$ python -q
>>> import numpy as np
>>> np.set_printoptions(precision=3, suppress=True, linewidth=200, floatmode="fixed")
>>> def rnd(a):
...     return np.round(a, 3) + 0
... 
>>> M2 = np.array([[0, 1], [0, 2]])
>>> basis = np.array([[3, 3, 1], [3, 0, 3], [0, 0, 2]])
>>> X = np.kron(M2, basis)
>>> print(X)
[[0 0 0 3 3 1]
 [0 0 0 3 0 3]
 [0 0 0 0 0 2]
 [0 0 0 6 6 2]
 [0 0 0 6 0 6]
 [0 0 0 0 0 4]]
>>> [round(float(x), 3) for x in np.linalg.svd(X, compute_uv=False)[:3]]
[12.581, 6.354, 2.517]
>>> np.argsort(-np.linalg.norm(X, axis=0).round(6), kind="stable")[:3]
array([3, 5, 4])
>>> np.linalg.matrix_rank(X, rtol=0.1)
np.int64(3)
>>> np.linalg.cond(X) > 100
np.True_
>>> feats = np.load("layer17.npy")
>>> rnd(feats)
array([[-0.462,  0.780,  0.406],
       [-0.115,  0.041, -0.460],
       [ 0.808,  0.565, -0.165],
       [ 0.346, -0.265,  0.772]])
>>> vec = np.array([3, 3, 0])
>>> target = feats @ vec
>>> rnd(target)
array([ 0.954, -0.223,  4.121,  0.243])
>>> print(rnd(np.linalg.solve(feats.T @ feats, feats.T @ target)))
[3.000 3.000 0.000]
>>> rnd(np.linalg.pinv(feats) @ feats)
array([[1.000, 0.000, 0.000],
       [0.000, 1.000, 0.000],
       [0.000, 0.000, 1.000]])
>>> rng = np.random.default_rng(2363)
>>> target = target + 0.02 * rng.normal(size=4)
>>> rnd(target)
array([ 0.937, -0.214,  4.097,  0.255])
>>> beta, *_ = np.linalg.lstsq(feats, target)
>>> print(rnd(feats.T @ (target - feats @ beta)))
[0.000 0.000 0.000]
>>> rnd(np.linalg.norm(target - feats @ beta))
np.float64(0.012)
>>> rnd(beta)
array([2.992, 2.970, 0.002])
>>> beta.round()
array([3.000, 3.000, 0.000])
>>> f, v = feats[1], feats[3]
>>> rnd(f @ f)
np.float64(0.227)
>>> p = (f @ v) / (f @ f) * f
>>> rnd(p)
array([ 0.207, -0.074,  0.824])
>>> rnd(np.linalg.norm(f + v) ** 2 + np.linalg.norm(f - v) ** 2)
np.float64(2.027)
>>> rnd(v - p)
array([ 0.140, -0.192, -0.052])
